>>> import numpy as np
>>> np.set_printoptions(precision=2, suppress=True, linewidth=140, legacy="1.25")
>>> tidy = lambda a: np.round(a, 2) + 0
>>> m1 = np.load("m.npy")
>>> m1
array([[-2,  1, -3,  0, -1],
       [ 1, -1, -1,  3,  0],
       [ 3,  1, -2,  3,  2],
       [-3, -3,  3, -1,  1],
       [ 3, -4, -8, 15, -1]])
>>> def softmax(z):
...     e = np.exp(z - z.max(axis=-1, keepdims=True))
...     return e / e.sum(axis=-1, keepdims=True)
... 
>>> tidy(softmax(m1[0]))
array([0.03, 0.64, 0.01, 0.23, 0.09])
>>> tidy(softmax(m1).sum(axis=1))
array([1., 1., 1., 1., 1.])
>>> S = m1 @ m1.T / np.sqrt(5)
>>> tidy(softmax(S + np.triu(np.full(S.shape, -np.inf), 1)))
array([[1., 0., 0., 0., 0.],
       [0., 1., 0., 0., 0.],
       [0., 0., 1., 0., 0.],
       [0., 0., 0., 1., 0.],
       [0., 0., 0., 0., 1.]])
>>> tidy(np.linalg.norm(m1))
19.95
>>> m1.sum(axis=0)
array([  2,  -6, -11,  20,   1])
>>> np.count_nonzero(m1)
23
>>> m1.mean(axis=0)
array([ 0.4, -1.2, -2.2,  4. ,  0.2])
>>> m1.sum(axis=1)
array([-5,  2,  7, -3,  5])
>>> np.diff(m1, axis=0)
array([[  3,  -2,   2,   3,   1],
       [  2,   2,  -1,   0,   2],
       [ -6,  -4,   5,  -4,  -1],
       [  6,  -1, -11,  16,  -2]])
>>> np.unravel_index(np.abs(m1).argmax(), m1.shape)
(4, 3)
>>> tidy(np.linalg.svd(m1, compute_uv=False))
array([18.6 ,  5.57,  4.23,  1.77,  0.  ])
>>> m1.shape
(5, 5)
>>> m1 - m1[0]
array([[ 0,  0,  0,  0,  0],
       [ 3, -2,  2,  3,  1],
       [ 5,  0,  1,  3,  3],
       [-1, -4,  6, -1,  2],
       [ 5, -5, -5, 15,  0]])
>>> tidy(np.linalg.norm(m1) ** 2 / np.linalg.norm(m1, 2) ** 2)
1.15
>>> tidy(np.linalg.norm(m1[3] - m1[4]))
20.45
>>> tidy(np.linalg.norm(m1, axis=0))
array([ 5.66,  5.29,  9.33, 15.62,  2.65])
>>> tidy(np.linalg.norm(m1, 2))
18.6
>>> basis = np.array([[0, -3, 1, 1], [-2, 0, 3, 1]])
>>> rng = np.random.default_rng(37335)
>>> data = rng.normal(size=(22, 2)) @ basis + np.array([2, 1, 2, 2])
>>> tidy(data)
array([[ 4.87, -0.69, -1.75,  1.13],
       [ 2.45,  5.79, -0.27,  0.18],
       [ 3.56,  5.94, -1.99, -0.43],
       [ 0.56,  0.94,  4.18,  2.74],
       [ 1.83,  3.58,  1.4 ,  1.23],
       [-0.54,  0.  ,  6.15,  3.61],
       [-2.46,  2.81,  8.09,  3.63],
       [ 3.14, -2.28,  1.39,  2.53],
       [ 2.27, -6.02,  3.94,  4.21],
       [-0.31,  5.44,  3.99,  1.68],
       [ 0.2 ,  4.52,  3.53,  1.73],
       [ 4.76,  1.98, -2.46,  0.29],
       [ 3.11, -1.53,  1.17,  2.29],
       [-3.1 ,  3.19,  8.92,  3.82],
       [ 3.08,  0.41,  0.57,  1.65],
       [ 0.2 , -0.05,  5.05,  3.25],
       [ 2.66,  2.38,  0.55,  1.21],
       [ 1.82, -0.35,  2.71,  2.54],
       [ 2.  , -1.82,  2.94,  2.94],
       [ 1.85,  0.91,  2.25,  2.1 ],
       [ 1.17,  5.02,  1.91,  1.07],
       [ 2.44, -2.53,  2.51,  2.96]])
>>> Uu, sigma, vt = np.linalg.svd(data)
>>> evecs = vt[:(sigma > 1e-8).sum()]
>>> x0 = data[6] + 2 * data[7] + rng.integers(2) * np.eye(4)[1]
>>> tidy(x0)
array([ 3.81, -1.75, 10.87,  8.68])
>>> tidy(evecs.T @ evecs)
array([[ 0.88,  0.03, -0.17,  0.27],
       [ 0.03,  0.99,  0.05, -0.08],
       [-0.17,  0.05,  0.76,  0.39],
       [ 0.27, -0.08,  0.39,  0.37]])
>>> tidy(np.diag(evecs.T @ evecs))
array([0.88, 0.99, 0.76, 0.37])
>>> tidy(np.linalg.norm(x0 - evecs.T @ evecs @ x0))
0.0
>>> np.linalg.matrix_rank(np.vstack([data, x0]))
3
>>> rk = np.linalg.matrix_rank(data)
>>> rk
3
>>> ns = np.linalg.svd(data)[2][rk:].T
>>> tidy(ns @ ns.T)
array([[ 0.12, -0.03,  0.17, -0.27],
       [-0.03,  0.01, -0.05,  0.08],
       [ 0.17, -0.05,  0.24, -0.39],
       [-0.27,  0.08, -0.39,  0.63]])
>>> [int(np.linalg.matrix_rank(data[:i])) for i in range(1, len(data) + 1)]
[1, 2, 3, 3, 3, 3, 3, 3, 3, 3, 3, 3, 3, 3, 3, 3, 3, 3, 3, 3, 3, 3]
>>> [int(np.linalg.matrix_rank(data[:, :j + 1])) for j in range(4)]
[1, 2, 3, 3]
>>> arr = np.load("test14.npy")
>>> arr
array([[  7.21, -25.84,  14.88,   6.05],
       [  4.88, -26.37,  14.88,   7.16],
       [  3.67, -28.69,  14.54,   6.25],
       [  7.76, -26.19,  15.68,   6.68],
       [  4.42, -26.65,  15.75,   6.93],
       [  5.05, -24.56,  15.85,   5.48],
       [  5.77, -25.66,  15.88,   8.19],
       [  6.83, -28.16,  14.35,   5.51],
       [  3.82, -27.55,  15.28,   4.81],
       [  7.1 , -27.92,  14.52,   4.78],
       [  7.21, -27.42,  16.24,   6.5 ],
       [  6.71, -27.17,  15.04,   4.61],
       [  4.15, -26.38,  15.39,   5.62],
       [  7.28, -28.29,  17.82,   6.24],
       [  6.59, -25.77,  14.13,   6.28],
       [  6.37, -26.74,  16.52,   8.11],
       [  6.83, -27.96,  15.06,   6.21],
       [  6.52, -26.38,  14.23,   7.56],
       [  3.03, -25.83,  15.5 ,   2.56],
       [  4.68, -28.91,  13.54,   6.  ],
       [  4.09, -26.87,  14.39,   5.25],
       [  6.04, -24.94,  14.73,   6.08],
       [  5.76, -26.  ,  15.12,   6.71],
       [  6.5 , -26.71,  12.28,   7.65],
       [  6.07, -27.59,  14.35,   5.51],
       [  4.7 , -27.24,  14.97,   5.71],
       [  6.04, -26.95,  14.3 ,   5.27],
       [  6.47, -27.89,  17.8 ,   6.59],
       [  4.44, -27.69,  14.43,   6.93]])
>>> D = np.linalg.norm(arr[:, None] - arr[None], axis=-1)
>>> tidy(D[:5, :5])
array([[0.  , 2.63, 4.56, 1.21, 3.16],
       [2.63, 0.  , 2.79, 3.03, 1.05],
       [4.56, 2.79, 0.  , 4.95, 2.58],
       [1.21, 3.03, 4.95, 0.  , 3.38],
       [3.16, 1.05, 2.58, 3.38, 0.  ]])
>>> other = np.c_[arr[:, :1] @ np.array([[2]]), np.array([0, 5, 2, 7, 4, 0, 6, 5, 0, 5, 7, 0, 3, 2, 8, 1, 8, 7, 8, 8, 1, 2, 8, 0, 2, 7, 6, 5, 9])]
>>> other
array([[14.42,  0.  ],
       [ 9.76,  5.  ],
       [ 7.34,  2.  ],
       [15.52,  7.  ],
       [ 8.84,  4.  ],
       [10.1 ,  0.  ],
       [11.54,  6.  ],
       [13.66,  5.  ],
       [ 7.64,  0.  ],
       [14.2 ,  5.  ],
       [14.42,  7.  ],
       [13.42,  0.  ],
       [ 8.3 ,  3.  ],
       [14.56,  2.  ],
       [13.18,  8.  ],
       [12.74,  1.  ],
       [13.66,  8.  ],
       [13.04,  7.  ],
       [ 6.06,  8.  ],
       [ 9.36,  8.  ],
       [ 8.18,  1.  ],
       [12.08,  2.  ],
       [11.52,  8.  ],
       [13.  ,  0.  ],
       [12.14,  2.  ],
       [ 9.4 ,  7.  ],
       [12.08,  6.  ],
       [12.94,  5.  ],
       [ 8.88,  9.  ]])
>>> np.linalg.matrix_rank(np.c_[arr, other])
5
>>> np.linalg.matrix_rank(other)
2
>>> tidy(np.linalg.norm(np.linalg.qr(arr)[0].T @ other, axis=0) ** 2 / ((other ** 2).sum(axis=0) + 1e-12))
array([1.  , 0.68])
>>> Uu, sigma, vt = np.linalg.svd(arr)
>>> np.argmax(sigma[:-1] / (sigma[1:] + 1e-6)) + 1
1
>>> other = Uu[:, :1] @ np.diag(sigma[:1]) @ vt[:1]
>>> np.linalg.matrix_rank(other)
1
>>> tidy(np.linalg.norm(arr - other) / np.linalg.norm(arr))
0.06
>>> tidy(np.abs(arr - other).max())
3.19
>>> E = np.load("dump.npy")
>>> E
array([[ 1, -1, -1,  1,  1, -1, -1,  1],
       [ 1, -1,  1, -1, -1,  1, -1,  1],
       [ 1,  1, -1, -1,  1,  1, -1, -1],
       [ 1,  1,  1,  1,  1,  1,  1,  1]])
>>> tidy(softmax(E).sum(axis=1))
array([1., 1., 1., 1.])
>>> tidy(softmax(E[3]))
array([0.12, 0.12, 0.12, 0.12, 0.12, 0.12, 0.12, 0.12])
>>> S = E @ E.T / np.sqrt(8)
>>> tidy(softmax(S)[3] @ E)
array([1. , 0.8, 0.8, 0.8, 0.9, 0.9, 0.7, 0.9])
>>> other = E[0, 0] * E[1:] - np.outer(E[1:, 0], E[0])
>>> other
array([[ 0,  0,  2, -2, -2,  2,  0,  0],
       [ 0,  2,  0, -2,  0,  2,  0, -2],
       [ 0,  2,  2,  0,  0,  2,  2,  0]])
>>> np.flatnonzero(~other.round(6).any(axis=1))
array([], dtype=int64)
>>> tidy(np.linalg.norm(E) ** 2 / np.linalg.norm(E, 2) ** 2)
4.0
>>> tidy(np.linalg.norm(E, 2))
2.83
>>> M = np.array([[0, 0, 0, 1], [0, 0, 0, 0], [0, 0, 0, 0], [1, 0, 0, 0]])
>>> M
array([[0, 0, 0, 1],
       [0, 0, 0, 0],
       [0, 0, 0, 0],
       [1, 0, 0, 0]])
>>> ev, evecs = np.linalg.eigh(M)
>>> x0 = np.array([-4, -1, 0, 0])
>>> x0 @ M @ x0
0
>>> tidy(evecs * np.abs(ev) @ evecs.T)
array([[1., 0., 0., 0.],
       [0., 0., 0., 0.],
       [0., 0., 0., 0.],
       [0., 0., 0., 1.]])
>>> W0 = np.load("a.npy")
>>> W0
array([[ 1.6 , -0.07,  0.8 ,  2.54],
       [-5.43,  1.72,  1.31,  0.03],
       [-7.12,  2.01, -0.84, -0.95],
       [-5.32, -2.01,  0.34, -1.57],
       [-5.22,  1.71, -4.01,  2.67],
       [ 8.16, -1.14, -1.28,  0.71],
       [ 1.51, -1.18, -1.64,  3.4 ],
       [-0.57, -4.75, -2.47, -2.45],
       [ 1.4 , -4.47,  0.51,  0.06],
       [-4.02, -1.6 , -0.18, -0.37],
       [ 2.08, -1.11, -0.65, -2.43],
       [-4.35,  4.36, -3.09, -2.3 ],
       [ 1.75, -1.55,  0.27, -3.17],
       [ 2.06,  0.33, -1.21, -5.1 ],
       [ 2.58,  0.87,  1.81, -2.7 ],
       [-1.91,  0.57,  0.63, -1.72],
       [-2.6 ,  0.4 ,  0.59, -3.22],
       [10.62, -0.36,  0.99,  1.13],
       [-0.15,  4.69, -2.59,  4.52],
       [-1.74, -1.53, -1.29, -0.62],
       [ 0.  ,  1.67,  0.5 ,  0.61],
       [-1.71, -5.21, -6.44, -3.77],
       [ 6.2 , -2.77, -1.21,  1.56]])
>>> other = np.c_[W0[:, :3] @ np.array([[1, 2, -3], [1, 3, 3], [1, 2, 1]]), np.array([0, 1, 2, 1, 1, 1, 1, 1, 0, 2, 0, 1, 1, 3, 1, 2, 1, 0, 2, 0, 3, 2, 0])]
>>> tidy(other)
array([[  2.33,   4.59,  -4.21,   0.  ],
       [ -2.4 ,  -3.08,  22.76,   1.  ],
       [ -5.95,  -9.89,  26.55,   2.  ],
       [ -6.99, -15.99,  10.27,   1.  ],
       [ -7.52, -13.33,  16.78,   1.  ],
       [  5.74,  10.34, -29.18,   1.  ],
       [ -1.31,  -3.8 ,  -9.71,   1.  ],
       [ -7.79, -20.33, -15.01,   1.  ],
       [ -2.56,  -9.59, -17.1 ,   0.  ],
       [ -5.8 , -13.2 ,   7.08,   2.  ],
       [  0.32,  -0.47, -10.22,   0.  ],
       [ -3.08,  -1.8 ,  23.04,   1.  ],
       [  0.47,  -0.61,  -9.63,   1.  ],
       [  1.18,   2.69,  -6.4 ,   3.  ],
       [  5.26,  11.39,  -3.32,   1.  ],
       [ -0.71,  -0.85,   8.07,   2.  ],
       [ -1.61,  -2.82,   9.59,   1.  ],
       [ 11.25,  22.14, -31.95,   0.  ],
       [  1.95,   8.59,  11.93,   2.  ],
       [ -4.56, -10.65,  -0.66,   0.  ],
       [  2.17,   6.01,   5.51,   3.  ],
       [-13.36, -31.93, -16.94,   2.  ],
       [  2.22,   1.67, -28.12,   0.  ]])
>>> tidy(np.linalg.norm(other - W0 @ np.linalg.lstsq(W0, other)[0], axis=0))
array([0.  , 0.  , 0.  , 5.72])
>>> np.linalg.matrix_rank(np.c_[W0, other])
5
>>> tidy(np.linalg.norm(np.linalg.qr(W0)[0].T @ other, axis=0) ** 2 / ((other ** 2).sum(axis=0) + 1e-12))
array([1.  , 1.  , 1.  , 0.32])
>>> Ac = W0 - W0.mean(axis=0)
>>> Uu, sigma, vt = np.linalg.svd(Ac, full_matrices=False)
>>> tidy(np.abs(vt[-1]))
array([0.2 , 0.47, 0.78, 0.36])
>>> np.abs(vt[0]).argmax()
0
>>> np.searchsorted(np.cumsum(sigma ** 2) / (sigma ** 2).sum(), 0.9) + 1
3
>>> tidy(Ac.mean(axis=0))
array([0., 0., 0., 0.])
>>> np.abs(Uu[:, 0]).argmax()
17
>>> tidy((sigma ** 2).sum() ** 2 / (sigma ** 4).sum())
2.52
>>> (np.sign(Uu[:, 0]) == np.sign(Uu[0, 0])).astype(int)
array([1, 0, 0, 0, 0, 1, 1, 1, 1, 0, 1, 0, 1, 1, 1, 0, 0, 1, 0, 0, 0, 0, 1])
>>> other = W0 / np.linalg.norm(W0, axis=1, keepdims=True)
>>> gram = other @ other.T
>>> tidy(gram[17])
array([ 0.62, -0.91, -0.97, -0.9 , -0.73,  0.96,  0.41, -0.15,  0.34, -0.92,  0.52, -0.69,  0.37,  0.24,  0.57, -0.75, -0.68,  1.  , -0.01,
       -0.68,  0.03, -0.27,  0.89])
>>> (gram - 2 * np.eye(23)).round(6).argmax(axis=1)
array([ 6,  2,  1,  9,  2, 17,  0, 21,  7,  3, 12,  2, 10, 10, 12, 16, 15,  5, 20, 21, 18,  7,  5])
>>> mat = np.array([[1.0, 5.0, 2.0, 7.0],
...     [4.0, 1.0, 0.0, 4.0],
...     [-1.0, 9.0, 4.0, 11.0],
...     [-2.0, -5.0, -2.0, -8.0]])
>>> tidy(mat @ np.linalg.pinv(mat) @ mat)
array([[ 1.,  5.,  2.,  7.],
       [ 4.,  1.,  0.,  4.],
       [-1.,  9.,  4., 11.],
       [-2., -5., -2., -8.]])
>>> np.allclose(mat[:-1].T @ np.linalg.lstsq(mat[:-1].T, mat[-1])[0], mat[-1])
True
>>> tidy(np.trace(np.linalg.pinv(mat) @ mat))
3.0
>>> gram = mat.T @ mat
>>> tidy(np.linalg.eigvalsh(gram)[::-1])
array([403.42,  24.56,   0.02,   0.  ])
>>> other = mat[0, 0] * mat[1:] - np.outer(mat[1:, 0], mat[0])
>>> other
array([[  0., -19.,  -8., -24.],
       [  0.,  14.,   6.,  18.],
       [  0.,   5.,   2.,   6.]])
>>> np.flatnonzero(~other.round(6).any(axis=1))
array([], dtype=int64)
>>> np.linalg.matrix_rank(other), np.linalg.matrix_rank(mat)
(2, 3)
>>> Uu, sigma, vt = np.linalg.svd(mat)
>>> tidy(sigma)
array([20.09,  4.96,  0.13,  0.  ])
>>> np.argmax(sigma[:-1] / (sigma[1:] + 1e-6)) + 1
3
>>> other = Uu[:, :3] @ np.diag(sigma[:3]) @ vt[:3]
>>> tidy(np.linalg.norm(mat - other) / np.linalg.norm(mat))
0.0
>>> np.linalg.matrix_rank(mat, rtol=0.05)
2
>>> tidy(np.linalg.norm(mat - other, 2)), tidy(sigma[3])
(0.0, 0.0)
>>> tidy(other)
array([[ 1.,  5.,  2.,  7.],
       [ 4.,  1.,  0.,  4.],
       [-1.,  9.,  4., 11.],
       [-2., -5., -2., -8.]])
>>> np.linalg.matrix_rank(other)
3
>>> Uu, sigma, vt = np.linalg.svd(mat)
>>> evecs = vt[:(sigma > 1e-8).sum()]
>>> x0 = mat[1] + 4 * mat[3] + rng.integers(2) * np.eye(4)[3]
>>> x0
array([ -4., -19.,  -8., -28.])
>>> tidy(np.diag(evecs.T @ evecs))
array([0.91, 1.  , 0.18, 0.91])
>>> tidy(np.linalg.norm(x0 - evecs.T @ evecs @ x0))
0.0
>>> np.linalg.matrix_rank(np.vstack([mat, x0]))
3
>>> np.allclose(evecs.T @ evecs @ x0, x0)
True
>>> feats = np.loadtxt("layer9.csv", delimiter=",")
>>> feats
array([[ 10., -10.,  10.,   0.],
       [ 10., -10.,  10.,   0.],
       [  5.,  -5.,   5.,   0.],
       [  0.,   0.,   0.,   0.]])
>>> np.argsort(-np.linalg.norm(feats, axis=0).round(6), kind="stable")[:3]
array([0, 1, 2])
>>> np.linalg.matrix_rank(feats, rtol=0.1)
1
>>> [round(float(x), 2) for x in np.linalg.svd(feats, compute_uv=False)[:3]]
[25.98, 0.0, 0.0]
